$ python -q
>>> import numpy as np
>>> np.set_printoptions(precision=2, suppress=True, linewidth=200)
>>> def tidy(a):
...     return np.round(a, 2) + 0
... 
>>> W0 = np.loadtxt("case2.csv", delimiter=",")
>>> W0
array([[ 0., -1.,  0., -1., -2.,  3.,  1.,  2.,  1.],
       [ 1.,  0., -1., -2.,  4., -6., -5.,  0., -2.],
       [ 0.,  1.,  0., -4.,  3.,  3.,  1.,  4., -2.],
       [ 1.,  2.,  4.,  0.,  5.,  2.,  0., -3.,  2.],
       [ 2., -4., -3., -5.,  0.,  3.,  2.,  2.,  0.],
       [-3.,  6., -3., -2., -3.,  0.,  2.,  2.,  6.],
       [-1.,  5., -1.,  0., -2., -2.,  0.,  3.,  0.],
       [-2.,  0., -4.,  3., -2., -2., -3.,  0., -1.],
       [-1.,  2.,  2., -2.,  0., -6.,  0.,  1.,  0.]])
>>> np.allclose(W0, W0.T)
False
>>> tidy(np.sort(np.abs(np.linalg.eigvals(W0))))
array([ 0.  ,  1.71,  1.71,  5.12,  5.12,  9.48,  9.48, 12.49, 12.49])
>>> np.allclose(W0 @ W0.T, W0.T @ W0)
True
>>> W0 @ W0
array([[ -21.,   31.,  -13.,   10.,  -24.,  -14.,    1.,    9.,   16.],
       [  31.,  -87.,   -1.,   -1.,   13.,   30.,   -4.,  -17.,  -37.],
       [ -13.,   -1.,  -56.,   -7.,  -35.,   -3.,   -5.,   25.,    4.],
       [  10.,   -1.,   -7.,  -63.,   18.,   12.,   18.,   34.,    4.],
       [ -24.,   13.,  -35.,   18.,  -71.,    3.,   19.,   19.,   22.],
       [ -14.,   30.,   -3.,   12.,    3., -111.,  -48.,   -6.,  -15.],
       [   1.,   -4.,   -5.,   18.,   19.,  -48.,  -44.,  -14.,  -24.],
       [   9.,  -17.,   25.,   34.,   19.,   -6.,  -14.,  -47.,    0.],
       [  16.,  -37.,    4.,    4.,   22.,  -15.,  -24.,    0.,  -50.]])
